>>> import numpy as np
>>> from numpy import linalg as LA
>>> np.set_printoptions(precision=2, suppress=True, linewidth=140, floatmode="fixed")
>>> X = np.array([[-15, 55, 98, 103, 73],
...     [57, -26, 86, 58, 23],
...     [-48, 14, -45, -29, 0],
...     [24, 30, -14, -1, -24],
...     [-84, 58, 83, 81, 52]])
>>> other = X[0, 0] * X[1:] - np.outer(X[1:, 0], X[0])
>>> print(other)
[[    0 -2745 -6876 -6741 -4506]
 [    0  2430  5379  5379  3504]
 [    0 -1770 -2142 -2457 -1392]
 [    0  3750  6987  7437  5352]]
>>> print(np.flatnonzero(~other.round(6).any(axis=1)))
[]
>>> print(X[:, 0] / X[0, 0])
[ 1.00 -3.80  3.20 -1.60  5.60]
>>> print(LA.cond(X) > 100)
True
>>> print(round(float(LA.norm(X, 2) / LA.norm(X)), 2))
0.87
>>> print([round(float(x), 2) for x in LA.svd(X, compute_uv=False)[:3]])
[242.7, 127.85, 48.79]
>>> print(np.argsort(-LA.norm(X, axis=0).round(6), kind="stable")[:3])
[2 3 0]
>>> print(LA.matrix_rank(X, rtol=0.1))
3
>>> rng = np.random.default_rng(72414)
>>> labels = rng.permutation(5)
>>> print(labels)
[2 3 1 4 0]
>>> other = X[labels][:, labels]
>>> print(np.allclose(other, X))
False
>>> print(np.trace(other))
-35
>>> print(round(LA.det(other), 2), np.round(LA.det(X[labels]), 2))
-0.0 0.0
>>> left, sig, Vt = LA.svd(X)
>>> print(sig.round(2) + 0)
[242.70 127.85  48.79  23.77   0.00]
>>> print(np.argmax(sig[:-1] / (sig[1:] + 1e-6)) + 1)
4
>>> other = left[:, :4] @ np.diag(sig[:4]) @ Vt[:4]
>>> print(LA.matrix_rank(other))
4
>>> print(np.round(LA.norm(X - other) / LA.norm(X), 2))
0.0
>>> print(other.round(2) + 0)
[[-15.00  55.00  98.00 103.00  73.00]
 [ 57.00 -26.00  86.00  58.00  23.00]
 [-48.00  14.00 -45.00 -29.00   0.00]
 [ 24.00  30.00 -14.00  -1.00 -24.00]
 [-84.00  58.00  83.00  81.00  52.00]]
>>> J = np.load("data.npy")
>>> print(J)
[[ 1  0  0]
 [ 0  0  2]
 [ 0 -1 -2]]
>>> print(np.kron(np.eye(2, dtype=int), J))
[[ 1  0  0  0  0  0]
 [ 0  0  2  0  0  0]
 [ 0 -1 -2  0  0  0]
 [ 0  0  0  1  0  0]
 [ 0  0  0  0  0  2]
 [ 0  0  0  0 -1 -2]]
>>> print(np.round(LA.det(J.T), 2))
2.0
>>> print(np.einsum("ij,ji->", J, J))
1
>>> print(np.einsum("ii->", J))
-1
>>> print(round(float(LA.det(J[::-1])), 2))
-2.0
>>> print(LA.eigvals(J))
[-1.00+1.00j -1.00-1.00j  1.00+0.00j]
